$ ipython --no-banner

In [1]: import numpy as np

In [2]: np.set_printoptions(precision=2, suppress=True, linewidth=160, legacy="1.25")

In [3]: E = np.loadtxt("layer17.csv", delimiter=",")

In [4]: E
Out[4]: 
array([[3., 1., 1., 1.],
       [1., 3., 1., 1.],
       [1., 1., 3., 1.],
       [1., 1., 1., 3.]])

In [5]: (E @ E)[0]
Out[5]: array([12.,  8.,  8.,  8.])

In [6]: E @ np.ones(4)
Out[6]: array([6., 6., 6., 6.])

In [7]: np.fft.fft(E[0])
Out[7]: array([6.+0.j, 2.+0.j, 2.+0.j, 2.+0.j])

In [8]: J = np.tanh(np.array([[-0.5, 0.4],
   ...:     [-1.9, 0.5],
   ...:     [-2.7, 0.4],
   ...:     [0.1, -0.6],
   ...:     [-0.2, -1.8],
   ...:     [0.4, 0.9],
   ...:     [-0.5, 0.3],
   ...:     [0.3, -0.8],
   ...:     [2.5, 0.2],
   ...:     [-1.7, 1.4],
   ...:     [1.6, 0.3],
   ...:     [-0.4, 0.6],
   ...:     [-0.6, -0.7],
   ...:     [0.2, 1.3],
   ...:     [-0.5, 0.7],
   ...:     [-1.6, -0.5],
   ...:     [1.5, -0.4],
   ...:     [0.3, 0.0],
   ...:     [0.0, 0.9],
   ...:     [-1.5, -0.6],
   ...:     [0.5, 1.5],
   ...:     [-0.4, -1.4],
   ...:     [0.0, 0.5],
   ...:     [-0.6, -0.1],
   ...:     [1.4, 0.8],
   ...:     [-0.4, 1.5],
   ...:     [-1.8, -1.3],
   ...:     [-0.4, -1.8],
   ...:     [0.6, 0.9]]) @ np.array([[0.4, 0.1, -0.8], [1.1, -0.4, -0.9]]))

In [9]: J
Out[9]: 
array([[ 0.24, -0.21,  0.04],
       [-0.21, -0.37,  0.79],
       [-0.56, -0.41,  0.95],
       [-0.55,  0.24,  0.43],
       [-0.97,  0.6 ,  0.94],
       [ 0.82, -0.31, -0.81],
       [ 0.13, -0.17,  0.13],
       [-0.64,  0.34,  0.45],
       [ 0.84,  0.17, -0.97],
       [ 0.7 , -0.62,  0.1 ],
       [ 0.75,  0.04, -0.91],
       [ 0.46, -0.27, -0.22],
       [-0.77,  0.22,  0.8 ],
       [ 0.91, -0.46, -0.87],
       [ 0.52, -0.32, -0.23],
       [-0.83,  0.04,  0.94],
       [ 0.16,  0.3 , -0.69],
       [ 0.12,  0.03, -0.24],
       [ 0.76, -0.35, -0.67],
       [-0.85,  0.09,  0.94],
       [ 0.95, -0.5 , -0.94],
       [-0.94,  0.48,  0.92],
       [ 0.5 , -0.2 , -0.42],
       [-0.34, -0.02,  0.52],
       [ 0.89, -0.18, -0.95],
       [ 0.9 , -0.56, -0.77],
       [-0.97,  0.33,  0.99],
       [-0.97,  0.59,  0.96],
       [ 0.84, -0.29, -0.86]])

In [10]: dist = np.linalg.norm(J[:, None] - J[None], axis=-1)

In [11]: np.linalg.matrix_rank(dist ** 2)
Out[11]: 5

In [12]: (dist + 1e9 * np.eye(29)).round(6).argmin(axis=1)
Out[12]: array([ 6,  2,  1,  7, 27, 28,  0,  3, 10, 14,  8, 14, 19, 20, 11, 19, 17,  0,  5, 15, 13, 27, 11,  3, 28, 13, 21,  4,  5])

In [13]: dist.shape
Out[13]: (29, 29)

In [14]: Q, evecs = np.linalg.qr(E[:, :2])[0], np.linalg.qr(E[:, 2:])[0]

In [15]: sv = np.linalg.svd(Q.T @ evecs, compute_uv=False)

In [16]: sv.round(2) + 0
Out[16]: array([0.8, 0. ])

In [17]: np.degrees(np.arccos(sv.clip(0, 1)))
Out[17]: array([36.87, 90.  ])

In [18]: Xc = (J - J.mean(axis=0)) / J.std(axis=0)

In [19]: Xc.std(axis=0)
Out[19]: array([1., 1., 1.])

In [20]: coef = np.linalg.lstsq(np.delete(Xc, 2, axis=1), Xc[:, 2])[0]

In [21]: np.abs(coef).argmax()
Out[21]: 0

In [22]: round(1 - np.var(Xc[:, 2] - np.delete(Xc, 2, axis=1) @ coef), 2)
Out[22]: 0.96

In [23]: P = J @ np.linalg.solve(J.T @ J, J.T)

In [24]: np.allclose(P @ P, P)
Out[24]: True

In [25]: np.round(np.linalg.eigvalsh(P), 2) + 0
Out[25]: array([0., 0., 0., 0., 0., 0., 0., 0., 0., 0., 0., 0., 0., 0., 0., 0., 0., 0., 0., 0., 0., 0., 0., 0., 0., 0., 1., 1., 1.])

In [26]: Z = J[[25, 24]].astype(float)

In [27]: for _ in range(7):
    ...:     lab = np.linalg.norm(J[:, None] - Z, axis=-1).argmin(axis=1)
    ...:     Z = np.array([J[lab == j].mean(axis=0) for j in range(2)])
    ...: 

In [28]: lab
Out[28]: array([1, 0, 0, 0, 0, 1, 1, 0, 1, 1, 1, 1, 0, 1, 1, 0, 1, 1, 1, 0, 1, 0, 1, 0, 1, 1, 0, 0, 1])

In [29]: Z[1] - Z[0]
Out[29]: array([ 1.33, -0.41, -1.35])

In [30]: arr = np.array([[0, 3, 0], [1, 0, 0], [0, 3, 1], [3, 3, 0]])

In [31]: arr[-1] = arr[0] + 4 * arr[1]

In [32]: arr
Out[32]: 
array([[0, 3, 0],
       [1, 0, 0],
       [0, 3, 1],
       [4, 3, 0]])

In [33]: Y = np.c_[arr[:, :1] @ np.array([[0]]), np.array([3, -2, 1, 1])]

In [34]: Y
Out[34]: 
array([[ 0,  3],
       [ 0, -2],
       [ 0,  1],
       [ 0,  1]])

In [35]: np.linalg.lstsq(arr, Y[:, 0])[0]
Out[35]: array([0., 0., 0.])

In [36]: np.linalg.matrix_rank(Y)
Out[36]: 1

In [37]: np.linalg.matrix_rank(np.c_[arr, Y])
Out[37]: 4

In [38]: Q, r_ = np.linalg.qr(arr)

In [39]: np.allclose(r_.T @ r_, arr.T @ arr)
Out[39]: True

In [40]: Q.shape, r_.shape
Out[40]: ((4, 3), (3, 3))

In [41]: np.round(Q @ r_, 2) + 0
Out[41]: 
array([[0., 3., 0.],
       [1., 0., 0.],
       [0., 3., 1.],
       [4., 3., 0.]])

In [42]: round(np.trace(Q @ Q.T), 2)
Out[42]: 3.0

In [43]: Q
Out[43]: 
array([[ 0.  ,  0.7 ,  0.68],
       [-0.24, -0.16, -0.16],
       [-0.  ,  0.7 , -0.72],
       [-0.97,  0.04,  0.04]])

In [44]: mat = np.loadtxt("a.csv", delimiter=",")

In [45]: mat
Out[45]: 
array([[ -1.02,   1.17,  -3.03, -10.2 ,  -3.82],
       [ -1.5 ,  -0.27,  -6.41,  -8.1 ,  -3.65],
       [ 13.96,  13.63,   8.3 ,  14.96,  16.3 ],
       [  1.99,   1.14,  -6.69,   1.8 ,   2.12],
       [  3.8 ,   5.33,   1.04,  -2.51,   2.55],
       [ 10.78,  11.17,   6.93,   9.08,  11.86],
       [  5.08,   4.28,  -1.63,   5.36,   5.75],
       [  7.66,   8.45,   6.91,   4.  ,   7.58],
       [  0.79,   1.09,  -3.15,  -2.94,  -0.34],
       [  7.83,   9.87,   1.89,   1.32,   7.4 ],
       [ -7.84,  -6.33, -12.  , -16.65, -11.63],
       [ 11.51,   9.26,   2.84,  17.14,  14.64],
       [  9.2 ,   8.24,   8.52,  10.44,  10.51],
       [ -0.84,  -0.86,  -7.48,  -3.94,  -1.98],
       [ -2.47,   1.98,  -1.45, -18.03,  -7.14],
       [ 12.67,   7.56,   0.09,  26.26,  18.03],
       [ -0.36,   0.65,  -6.73,  -6.04,  -2.02],
       [ 19.93,  17.45,  14.65,  27.84,  24.88],
       [  2.46,   3.83,  -2.08,  -3.62,   1.11],
       [ -5.1 ,  -3.48,  -8.53, -13.65,  -8.4 ],
       [ -9.65,  -5.85,  -4.78, -25.43, -15.83],
       [ -8.64,  -6.83, -11.65, -18.5 , -12.88],
       [ 14.67,  12.94,  10.97,  19.34,  17.88],
       [  3.42,   2.18,  -4.49,   4.53,   4.05],
       [-11.6 ,  -8.2 ,  -8.78, -26.62, -17.84],
       [ -2.32,  -2.5 ,  -7.96,  -5.4 ,  -3.76],
       [  4.68,   5.71,   6.03,  -0.42,   3.64],
       [ 12.2 ,   9.5 ,   5.79,  18.99,  15.59],
       [ 11.87,  11.7 ,   8.52,  11.84,  13.49]])

In [46]: C2 = np.cov(mat, rowvar=False)

In [47]: C2.shape
Out[47]: (5, 5)

In [48]: np.polyfit(mat[:, 2], mat[:, 1], 1)
Out[48]: array([0.87, 4.32])

In [49]: round(float(np.corrcoef(mat[:, 2], mat[:, 1])[0, 1]), 2)
Out[49]: 0.94

In [50]: lab = mat[:, 4] > np.median(mat[:, 4])

In [51]: u = mat[lab].mean(axis=0) - mat[~lab].mean(axis=0)

In [52]: lab.astype(int)
Out[52]: array([0, 0, 1, 0, 0, 1, 1, 1, 0, 1, 0, 1, 1, 0, 0, 1, 0, 1, 0, 0, 0, 0, 1, 1, 0, 0, 1, 1, 1])

In [53]: np.linalg.matrix_rank(mat)
Out[53]: 4

In [54]: np.round(np.linalg.svd(mat, compute_uv=False), 2) + 0
Out[54]: array([116.88,  27.91,  21.79,   1.24,   0.  ])

In [55]: round(float(np.abs(mat).max()), 2)
Out[55]: 27.84

In [56]: mat.mean(axis=0)
Out[56]: array([ 3.56,  3.89, -0.5 ,  0.37,  3.04])

In [57]: Z = mat[[21, 13]].astype(float)

In [58]: for _ in range(6):
    ...:     lab = np.linalg.norm(mat[:, None] - Z, axis=-1).argmin(axis=1)
    ...:     Z = np.array([mat[lab == j].mean(axis=0) for j in range(2)])
    ...: 

In [59]: lab
Out[59]: array([0, 0, 1, 0, 0, 1, 1, 1, 0, 1, 0, 1, 1, 0, 0, 1, 0, 1, 0, 0, 0, 0, 1, 1, 0, 0, 1, 1, 1])

In [60]: np.abs(Z[1] - Z[0]).argmax()
Out[60]: 3

In [61]: np.bincount(lab)
Out[61]: array([15, 14])

In [62]: u = np.array([4, 8, -2, 3])

In [63]: M = u[np.abs(np.subtract.outer(np.arange(4), np.arange(4)))]

In [64]: M
Out[64]: 
array([[ 4,  8, -2,  3],
       [ 8,  4,  8, -2],
       [-2,  8,  4,  8],
       [ 3, -2,  8,  4]])

In [65]: Q = M.astype(float).copy()

In [66]: for j in range(4):
    ...:     Q[:, j] -= Q[:, :j] @ (Q[:, :j].T @ Q[:, j])
    ...:     Q[:, j] /= np.linalg.norm(Q[:, j])
    ...: 

In [67]: Q
Out[67]: 
array([[ 0.41,  0.55, -0.53,  0.5 ],
       [ 0.83,  0.03,  0.19, -0.52],
       [-0.21,  0.78,  0.58, -0.07],
       [ 0.31, -0.3 ,  0.59,  0.68]])

In [68]: np.round(Q.T @ Q, 2) + 0
Out[68]: 
array([[1., 0., 0., 0.],
       [0., 1., 0., 0.],
       [0., 0., 1., 0.],
       [0., 0., 0., 1.]])

In [69]: data = np.load("case2.npy")

In [70]: data
Out[70]: 
array([[ 5., -1.,  0.],
       [-1.,  0., -1.],
       [ 0., -1.,  4.]])

In [71]: evals, evecs = np.linalg.eigh(data)

In [72]: evals.sum(), np.trace(data)
Out[72]: (9.0, 9.0)

In [73]: (evals > 1e-8).sum(), (evals < -1e-8).sum()
Out[73]: (2, 1)

In [74]: evals
Out[74]: array([-0.41,  4.18,  5.23])

In [75]: np.round(evecs @ np.diag(evals) @ evecs.T, 2) + 0
Out[75]: 
array([[ 5., -1.,  0.],
       [-1.,  0., -1.],
       [ 0., -1.,  4.]])

In [76]: np.unique(evals.round(6) + 0, return_counts=True)[1]
Out[76]: array([1, 1, 1])

In [77]: rng = np.random.default_rng(608)

In [78]: Y = data + rng.integers(-2, 3, (3, 2)) @ rng.integers(-2, 3, (2, 3))

In [79]: Y
Out[79]: 
array([[ 3., -1., -1.],
       [-1.,  2.,  0.],
       [ 0., -3.,  3.]])

In [80]: Y - data
Out[80]: 
array([[-2.,  0., -1.],
       [ 0.,  2.,  1.],
       [ 0., -2., -1.]])

In [81]: np.linalg.matrix_rank(Y - data, tol=1e-8)
Out[81]: 2

In [82]: F = np.load("run1.npy")

In [83]: F
Out[83]: 
array([[0.5 , 0.  , 0.25, 0.25, 0.  , 0.  ],
       [0.  , 0.5 , 0.5 , 0.  , 0.  , 0.  ],
       [0.5 , 0.  , 0.5 , 0.  , 0.  , 0.  ],
       [0.  , 0.  , 0.  , 1.  , 0.  , 0.  ],
       [0.  , 0.  , 0.  , 0.5 , 0.5 , 0.  ],
       [0.  , 0.  , 0.  , 0.5 , 0.  , 0.5 ]])

In [84]: vec = np.array([-1, -2, -3, 3, -4, -5])

In [85]: y = F @ vec

In [86]: coef, lr = np.zeros(6), 1 / np.linalg.norm(F, 2) ** 2

In [87]: for i in range(4):
    ...:     coef -= lr * F.T @ (F @ coef - y)
    ...:     if i % 1 == 0: print(i, round(np.linalg.norm(F @ coef - y), 2))
    ...: 
0 3.03
1 2.47
2 2.15
3 1.92

In [88]: coef
Out[88]: array([-1.1 , -1.59, -2.67,  1.85, -1.06, -1.54])

In [89]: round(np.linalg.cond(F), 2)
Out[89]: 12.08

In [90]: A = np.load("m.npy")

In [91]: A
Out[91]: 
array([[-1.,  1.,  0.,  0.,  0.],
       [ 0., -1.,  1.,  0.,  0.],
       [ 0.,  0., -1.,  1.,  0.],
       [ 0.,  0.,  0., -1.,  1.],
       [ 0.,  0.,  0.,  0., -1.]])

In [92]: vec = np.array([2, -2, 3, 2, 6])

In [93]: h = np.maximum(A @ vec, 0)

In [94]: np.maximum(A @ (3 * vec), 0)
Out[94]: array([ 0., 15.,  0., 12.,  0.])

In [95]: evals, evecs = np.linalg.eig(A)

In [96]: np.sort(np.linalg.eigvals(np.linalg.inv(A)))
Out[96]: array([-1., -1., -1., -1., -1.])

In [97]: evals
Out[97]: array([-1., -1., -1., -1., -1.])

In [98]: np.prod(evals)
Out[98]: -1.0
